In [1]: import numpy as np

In [2]: from numpy import linalg as LA

In [3]: np.set_printoptions(suppress=True, linewidth=120)

In [4]: O, _ = LA.qr(np.array([[-0.4, 0.4, -1.2], [0.5, 0.1, -0.7], [1.2, -0.5, 0.4]]))

In [5]: evals = np.array([0, 1, 3])

In [6]: data = O @ np.diag(evals) @ O.T

In [7]: data.round(1)
Out[7]: 
array([[ 1.9, -0.7,  0.9],
       [-0.7,  1.4, -0.8],
       [ 0.9, -0.8,  0.6]])

In [8]: np.round(LA.det(data.T), 1)
Out[8]: np.float64(-0.0)

In [9]: np.round(np.poly(data), 1) + 0
Out[9]: array([ 1., -4.,  3.,  0.])

In [10]: np.round(np.kron(np.eye(2, dtype=int), data), 1)
Out[10]: 
array([[ 1.9, -0.7,  0.9,  0. , -0. ,  0. ],
       [-0.7,  1.4, -0.8, -0. ,  0. , -0. ],
       [ 0.9, -0.8,  0.6,  0. , -0. ,  0. ],
       [ 0. , -0. ,  0. ,  1.9, -0.7,  0.9],
       [-0. ,  0. , -0. , -0.7,  1.4, -0.8],
       [ 0. , -0. ,  0. ,  0.9, -0.8,  0.6]])

In [11]: round(np.einsum("ii->", data), 1)
Out[11]: np.float64(4.0)

In [12]: np.round(LA.eigvals(data), 1) + 0
Out[12]: array([3., 1., 0.])

In [13]: round(np.einsum("ij,ji->", data, data), 1)
Out[13]: np.float64(10.0)

In [14]: np.round(LA.det(2 * data), 1), round(float(LA.det(data)), 1)
Out[14]: (np.float64(-0.0), -0.0)

In [15]: np.round(data @ LA.pinv(data) @ data, 1)
Out[15]: 
array([[ 1.9, -0.7,  0.9],
       [-0.7,  1.4, -0.8],
       [ 0.9, -0.8,  0.6]])

In [16]: LA.lstsq(data[:-1].T, data[-1])[2]
Out[16]: np.int32(2)

In [17]: F = np.load("arr.npy")

In [18]: F
Out[18]: 
array([[4., 1., 0.],
       [0., 4., 1.],
       [0., 0., 4.]])

In [19]: # triangular

In [20]: O, Rm = LA.qr(F)

In [21]: Rm
Out[21]: 
array([[4., 1., 0.],
       [0., 4., 1.],
       [0., 0., 4.]])

In [22]: O @ Rm
Out[22]: 
array([[4., 1., 0.],
       [0., 4., 1.],
       [0., 0., 4.]])

In [23]: O
Out[23]: 
array([[ 1.,  0.,  0.],
       [-0.,  1.,  0.],
       [-0., -0.,  1.]])

In [24]: np.allclose(Rm.T @ Rm, F.T @ F)
Out[24]: True
